In [1]: import numpy as np

In [2]: import numpy.linalg as la

In [3]: np.set_printoptions(precision=4, suppress=True, linewidth=100)

In [4]: rd = lambda a: np.round(a, 4) + 0

In [5]: F = np.load("dump.npy")

In [6]: F
Out[6]: 
array([[1, 0, 5, 2],
       [3, 3, 0, 0],
       [1, 0, 5, 2],
       [1, 0, 0, 3]])

In [7]: P = np.triu(np.array([[-1, -1, 2, 1], [-2, -1, -2, -2], [-1, -2, -1, 1], [2, -2, -1, -2]]), 1) + np.eye(4)

In [8]: Y = P @ F @ la.inv(P)

In [9]: np.trace(Y), np.trace(F)
Out[9]: (np.float64(12.0), np.int64(12))

In [10]: Y
Out[10]: 
array([[ 1., -2.,  9., -5.],
       [-1.,  2., -4., -1.],
       [ 2.,  2.,  5.,  2.],
       [ 1.,  1.,  0.,  4.]])

In [11]: Uu, sig, VT = la.svd(Y)

In [12]: vecs = VT[:(sig > 1e-8).sum()]

In [13]: rng = np.random.default_rng(16656)

In [14]: x0 = Y[0] + -3 * Y[3] + rng.integers(2) * np.eye(4)[0]

In [15]: x0
Out[15]: array([ -2.,  -5.,   9., -17.])

In [16]: la.matrix_rank(np.vstack([Y, x0]))
Out[16]: np.int64(3)

In [17]: rd(vecs.T @ vecs)
Out[17]: 
array([[ 0.1169,  0.1152,  0.2304,  0.192 ],
       [ 0.1152,  0.985 , -0.0301, -0.025 ],
       [ 0.2304, -0.0301,  0.9399, -0.0501],
       [ 0.192 , -0.025 , -0.0501,  0.9583]])

In [18]: rd(la.norm(x0 - vecs.T @ vecs @ x0))
Out[18]: np.float64(0.0)

In [19]: Uu, sig, VT = la.svd(F)

In [20]: vecs = VT[:(sig > 1e-8).sum()]

In [21]: x0 = F[3] + -1 * F[2] + rng.integers(2) * np.eye(4)[3]

In [22]: x0
Out[22]: array([ 0.,  0., -5.,  1.])

In [23]: np.allclose(vecs.T @ vecs @ x0, x0)
Out[23]: True

In [24]: rd(np.diag(vecs.T @ vecs))
Out[24]: array([0.5273, 0.5273, 0.9979, 0.9475])

In [25]: rd(la.norm(x0 - vecs.T @ vecs @ x0))
Out[25]: np.float64(0.0)

In [26]: la.matrix_rank(np.vstack([F, x0]))
Out[26]: np.int64(3)

In [27]: labels = rng.permutation(4)

In [28]: labels
Out[28]: array([3, 2, 1, 0])

In [29]: Y = F[labels][:, labels]

In [30]: np.diag(Y)
Out[30]: array([3, 5, 3, 1])

In [31]: rd(np.sort(np.abs(la.eigvals(Y))))
Out[31]: array([0.    , 2.4384, 3.    , 6.5616])

In [32]: Y = F / la.norm(F, axis=1, keepdims=True)

In [33]: gram = Y @ Y.T

In [34]: rd(np.degrees(np.arccos(np.clip(gram[0, 1], -1, 1))))
Out[34]: np.float64(82.5824)

In [35]: (np.abs(gram) > 0.9).astype(int)
Out[35]: 
array([[1, 0, 1, 0],
       [0, 1, 0, 0],
       [1, 0, 1, 0],
       [0, 0, 0, 1]])

In [36]: rd(gram)
Out[36]: 
array([[1.    , 0.1291, 1.    , 0.4041],
       [0.1291, 1.    , 0.1291, 0.2236],
       [1.    , 0.1291, 1.    , 0.4041],
       [0.4041, 0.2236, 0.4041, 1.    ]])

In [37]: (gram - 2 * np.eye(4)).round(6).argmax(axis=1)
Out[37]: array([2, 3, 0, 0])

In [38]: feats = np.diag(np.array([-2, 0, -2])) + -1 * np.eye(3, k=1) + -1 * np.eye(3, k=-1)

In [39]: feats
Out[39]: 
array([[-2., -1.,  0.],
       [-1.,  0., -1.],
       [ 0., -1., -2.]])

In [40]: Y = np.array([[-2, 0], [0, 2]])

In [41]: basis = np.kron(Y, feats)

In [42]: la.matrix_rank(basis)
Out[42]: np.int64(6)

In [43]: basis.shape
Out[43]: (6, 6)

In [44]: rd(la.norm(basis, 2)), rd(la.norm(Y, 2) * la.norm(feats, 2))
Out[44]: (np.float64(5.4641), np.float64(5.4641))

In [45]: Y = la.invert(feats)
---------------------------------------------------------------------------
AttributeError                            Traceback (most recent call last)
Cell In[45], line 1
----> 1 Y = la.invert(feats)

AttributeError: module 'numpy.linalg' has no attribute 'invert'

In [46]: Y = la.inv(feats)

In [47]: rd(la.cond(feats))
Out[47]: np.float64(3.7321)

In [48]: rd(la.inv(Y))
Out[48]: 
array([[-2., -1.,  0.],
       [-1.,  0., -1.],
       [ 0., -1., -2.]])

In [49]: np.allclose(Y, feats.T)
Out[49]: False

In [50]: feats @ Y
Out[50]: 
array([[1., 0., 0.],
       [0., 1., 0.],
       [0., 0., 1.]])

In [51]: ev, vecs = la.eig(feats)

In [52]: rd(np.sort(la.eigvals(la.inv(feats))))
Out[52]: array([-0.5  , -0.366,  1.366])

In [53]: rd(ev)
Out[53]: array([ 0.7321, -2.    , -2.7321])

In [54]: rd(np.prod(ev))
Out[54]: np.float64(4.0)

In [55]: M = np.loadtxt("x.csv", delimiter=",")

In [56]: M
Out[56]: 
array([[ 1.4163,  0.0496,  1.8122],
       [ 1.0022, -1.3527,  2.3964],
       [ 1.8484, -0.8655,  0.7812],
       [-3.0533,  0.57  ,  1.8529],
       [-3.8457,  2.4361, -0.9257],
       [-1.1685, -1.2779,  0.6826],
       [ 5.1836, -3.2827,  1.8602],
       [ 2.8796,  1.863 , -0.2048],
       [ 2.5593, -2.0949, -1.0824],
       [-0.5022,  2.2101, -0.0157],
       [ 2.627 , -0.6281,  1.687 ],
       [ 0.7141, -0.6929,  0.5784],
       [ 3.1264, -2.0416, -2.0271],
       [-2.4375, -0.1237,  1.7858],
       [ 0.1408, -0.2038,  1.4024],
       [ 1.3041,  0.4468,  1.7454],
       [ 0.7881,  1.2814,  0.5898],
       [ 0.9347, -1.6132, -0.4471],
       [-2.0264,  0.6354, -0.3747],
       [ 4.1775, -3.2582,  4.3549],
       [ 1.9845, -1.875 ,  1.3043],
       [ 0.3798,  2.0184, -0.2588],
       [-0.1967,  1.6785,  0.6959],
       [ 0.6652, -0.5783, -0.5105],
       [ 0.5405,  1.4907,  2.64  ],
       [-9.4006, -0.5992, -3.0248],
       [-2.0747, -1.9871,  0.1012]])

In [57]: np.abs(M).max()
Out[57]: np.float64(9.4006)

In [58]: M[:, 3]
---------------------------------------------------------------------------
IndexError                                Traceback (most recent call last)
Cell In[58], line 1
----> 1 M[:, 3]

IndexError: index 3 is out of bounds for axis 1 with size 3

In [59]: M[27]
---------------------------------------------------------------------------
IndexError                                Traceback (most recent call last)
Cell In[59], line 1
----> 1 M[27]

IndexError: index 27 is out of bounds for axis 0 with size 27

In [60]: M.shape
Out[60]: (27, 3)

In [61]: rd(M.sum(axis=0))
Out[61]: array([ 7.5665, -7.7948, 17.399 ])

In [62]: np.zeros(27, 3)
---------------------------------------------------------------------------
TypeError                                 Traceback (most recent call last)
Cell In[62], line 1
----> 1 np.zeros(27, 3)

TypeError: Cannot interpret '3' as a data type

In [63]: np.count_nonzero(M)
Out[63]: np.int64(81)
